$ python3 -q
>>> import numpy as np
>>> from numpy import linalg as LA
>>> np.set_printoptions(suppress=True, linewidth=100)
>>> J = np.array([[1.2, 0.6, -0.4, -2.8, -0.9],
...     [0.8, -1.3, -0.6, 0.7, -2.1],
...     [-1.3, 1.3, -1.4, 0.0, -1.3],
...     [0.9, 0.1, 1.3, 0.1, -1.0],
...     [-0.5, -0.3, 1.2, -1.1, -0.2],
...     [0.8, -0.2, -0.9, -0.2, 0.3],
...     [0.5, 0.3, 0.3, 0.8, 0.7],
...     [0.1, -1.1, -0.1, 0.3, -0.2],
...     [0.6, 1.0, 0.5, 1.1, 1.0],
...     [-0.6, -2.0, 0.2, -0.6, -0.5],
...     [1.1, 1.2, -1.0, -2.0, 1.7],
...     [-0.2, -0.9, 1.5, -0.5, 0.1]])
>>> rng = np.random.default_rng(52)
>>> J[6] = J[5] + 0.3 * rng.normal(size=5)
>>> J.round(3)
array([[ 1.2  ,  0.6  , -0.4  , -2.8  , -0.9  ],
       [ 0.8  , -1.3  , -0.6  ,  0.7  , -2.1  ],
       [-1.3  ,  1.3  , -1.4  ,  0.   , -1.3  ],
       [ 0.9  ,  0.1  ,  1.3  ,  0.1  , -1.   ],
       [-0.5  , -0.3  ,  1.2  , -1.1  , -0.2  ],
       [ 0.8  , -0.2  , -0.9  , -0.2  ,  0.3  ],
       [ 0.552, -0.127, -0.919, -0.228,  0.397],
       [ 0.1  , -1.1  , -0.1  ,  0.3  , -0.2  ],
       [ 0.6  ,  1.   ,  0.5  ,  1.1  ,  1.   ],
       [-0.6  , -2.   ,  0.2  , -0.6  , -0.5  ],
       [ 1.1  ,  1.2  , -1.   , -2.   ,  1.7  ],
       [-0.2  , -0.9  ,  1.5  , -0.5  ,  0.1  ]])
>>> cov = np.cov(J, rowvar=False)
>>> np.round(J.std(axis=0), 3)
array([0.751, 1.004, 0.948, 1.052, 0.991])
>>> round(np.corrcoef(J[:, 1], J[:, 4])[0, 1], 3)
np.float64(0.346)
>>> np.round(LA.eigvalsh(cov)[::-1], 3)
array([1.862, 1.039, 0.977, 0.584, 0.51 ])
>>> M2 = np.c_[J[:, :3] @ np.array([[-1, 1, -2], [0, 2, 2], [1, -2, -2]]), np.array([1, 2, 6, 7, 8, 7, 9, 4, 0, 6, 8, 3])]
>>> M2.round(3)
array([[-1.6  ,  3.2  , -0.4  ,  1.   ],
       [-1.4  , -0.6  , -3.   ,  2.   ],
       [-0.1  ,  4.1  ,  8.   ,  6.   ],
       [ 0.4  , -1.5  , -4.2  ,  7.   ],
       [ 1.7  , -3.5  , -2.   ,  8.   ],
       [-1.7  ,  2.2  , -0.2  ,  7.   ],
       [-1.471,  2.136,  0.479,  9.   ],
       [-0.2  , -1.9  , -2.2  ,  4.   ],
       [-0.1  ,  1.6  , -0.2  ,  0.   ],
       [ 0.8  , -5.   , -3.2  ,  6.   ],
       [-2.1  ,  5.5  ,  2.2  ,  8.   ],
       [ 1.7  , -5.   , -4.4  ,  3.   ]])
>>> LA.matrix_rank(M2)
np.int64(4)
>>> np.round(LA.lstsq(J, M2[:, 0])[0], 3) + 0
array([-1.,  0.,  1.,  0.,  0.])
>>> np.round(LA.norm(M2 - J @ LA.lstsq(J, M2)[0], axis=0), 3) + 0
array([ 0.   ,  0.   ,  0.   , 17.693])
>>> Xs = J - J.mean(axis=0)
>>> vecs = LA.svd(Xs)[2][:3]
>>> M2 = Xs - Xs @ vecs.T @ vecs
>>> np.round(np.diag(vecs.T @ vecs), 3)
array([0.068, 0.513, 0.711, 0.973, 0.735])
>>> np.round(M2.std(axis=0), 3)
array([0.675, 0.505, 0.386, 0.113, 0.361])
>>> np.round((Xs @ vecs.T).std(axis=0), 3)
array([1.306, 0.976, 0.946])
>>> LA.norm(M2, axis=1).round(6).argmax()
np.int64(2)
>>> vec = np.array([2, 1, 2, 0, 2])
>>> target = J @ vec
>>> np.round(LA.pinv(J) @ J, 3) + 0
array([[1., 0., 0., 0., 0.],
       [0., 1., 0., 0., 0.],
       [0., 0., 1., 0., 0.],
       [0., 0., 0., 1., 0.],
       [0., 0., 0., 0., 1.]])
>>> target.round(3)
array([ 0.4  , -5.1  , -6.7  ,  2.5  ,  0.7  ,  0.2  , -0.067, -1.5  ,  5.2  , -3.8  ,  4.8  ,
        1.9  ])
>>> target = target + 0.05 * rng.normal(size=12)
>>> target.round(3)
array([ 0.433, -5.091, -6.691,  2.443,  0.729,  0.184, -0.018, -1.434,  5.118, -3.734,  4.766,
        1.848])
>>> coef, *_ = LA.lstsq(J, target)
>>> np.round(J.T @ (target - J @ coef), 3) + 0
array([0., 0., 0., 0., 0.])
>>> E = np.loadtxt("block2.csv", delimiter=",")
>>> E
array([[-5.248, -5.983, -6.666, -8.907, -4.16 , -5.605,  4.638, -3.526, -6.967,  3.504, -3.777,
         5.538,  6.769,  0.324, -2.604],
       [-5.024, -5.696, -6.442, -8.558, -3.946, -6.111,  4.883, -3.36 , -7.254,  4.075, -3.058,
         6.325,  7.286,  1.   , -1.425],
       [-5.364, -5.987, -5.956, -8.752, -3.587, -5.308,  5.41 , -3.268, -6.294,  4.436, -3.303,
         5.966,  6.894,  1.286, -1.532],
       [-4.957, -5.602, -5.39 , -8.816, -4.32 , -6.536,  4.73 , -3.197, -7.442,  4.222, -2.715,
         5.58 ,  6.6  ,  1.067, -2.306],
       [-4.89 , -5.412, -6.298, -9.404, -4.245, -6.016,  5.291, -2.443, -7.355,  3.906, -2.57 ,
         6.398,  7.011,  1.12 , -2.548],
       [ 7.735, -8.732, -1.768,  8.932,  2.092,  7.582,  5.881, -7.214, -4.461, -8.866,  1.848,
         4.649, -7.963, -3.543, -2.762],
       [ 8.308, -8.974, -1.746,  8.566,  2.328,  7.885,  5.969, -7.108, -5.11 , -9.458,  2.505,
         5.438, -8.201, -4.412, -3.036],
       [ 8.062, -9.327, -2.464,  9.004,  1.188,  8.385,  6.056, -6.81 , -4.711, -9.191,  1.784,
         4.877, -8.156, -3.766, -3.252],
       [ 8.203, -8.517, -1.623,  9.345,  2.157,  8.28 ,  6.274, -6.709, -5.432, -8.868,  2.04 ,
         5.49 , -7.9  , -4.081, -3.361],
       [ 8.037, -9.302, -2.343,  8.667,  1.882,  8.205,  5.843, -7.09 , -4.805, -8.802,  2.46 ,
         4.992, -7.926, -4.331, -2.926]])
>>> ang = np.radians(180)
>>> R = np.eye(15)
>>> R[4, 4] = R[5, 5] = np.cos(ang)
>>> R[4, 5], R[5, 4] = -np.sin(ang), np.sin(ang)
>>> M2 = E @ R.T
>>> np.allclose(E @ E.T, M2 @ M2.T)
True
>>> round(float(LA.det(R)), 3), np.trace(R)
(1.0, np.float64(11.0))
>>> np.allclose(LA.norm(E, axis=1), LA.norm(M2, axis=1))
True
>>> np.round(LA.svd(E, compute_uv=False), 3), np.round(LA.svd(M2, compute_uv=False), 3)
(array([56.855, 44.083,  2.085,  1.754,  1.418,  1.223,  1.09 ,  0.968,  0.717,  0.313]), array([56.855, 44.083,  2.085,  1.754,  1.418,  1.223,  1.09 ,  0.968,  0.717,  0.313]))
>>> M2.round(3)
array([[-5.248, -5.983, -6.666, -8.907,  4.16 ,  5.605,  4.638, -3.526, -6.967,  3.504, -3.777,
         5.538,  6.769,  0.324, -2.604],
       [-5.024, -5.696, -6.442, -8.558,  3.946,  6.111,  4.883, -3.36 , -7.254,  4.075, -3.058,
         6.325,  7.286,  1.   , -1.425],
       [-5.364, -5.987, -5.956, -8.752,  3.587,  5.308,  5.41 , -3.268, -6.294,  4.436, -3.303,
         5.966,  6.894,  1.286, -1.532],
       [-4.957, -5.602, -5.39 , -8.816,  4.32 ,  6.536,  4.73 , -3.197, -7.442,  4.222, -2.715,
         5.58 ,  6.6  ,  1.067, -2.306],
       [-4.89 , -5.412, -6.298, -9.404,  4.245,  6.016,  5.291, -2.443, -7.355,  3.906, -2.57 ,
         6.398,  7.011,  1.12 , -2.548],
       [ 7.735, -8.732, -1.768,  8.932, -2.092, -7.582,  5.881, -7.214, -4.461, -8.866,  1.848,
         4.649, -7.963, -3.543, -2.762],
       [ 8.308, -8.974, -1.746,  8.566, -2.328, -7.885,  5.969, -7.108, -5.11 , -9.458,  2.505,
         5.438, -8.201, -4.412, -3.036],
       [ 8.062, -9.327, -2.464,  9.004, -1.188, -8.385,  6.056, -6.81 , -4.711, -9.191,  1.784,
         4.877, -8.156, -3.766, -3.252],
       [ 8.203, -8.517, -1.623,  9.345, -2.157, -8.28 ,  6.274, -6.709, -5.432, -8.868,  2.04 ,
         5.49 , -7.9  , -4.081, -3.361],
       [ 8.037, -9.302, -2.343,  8.667, -1.882, -8.205,  5.843, -7.09 , -4.805, -8.802,  2.46 ,
         4.992, -7.926, -4.331, -2.926]])
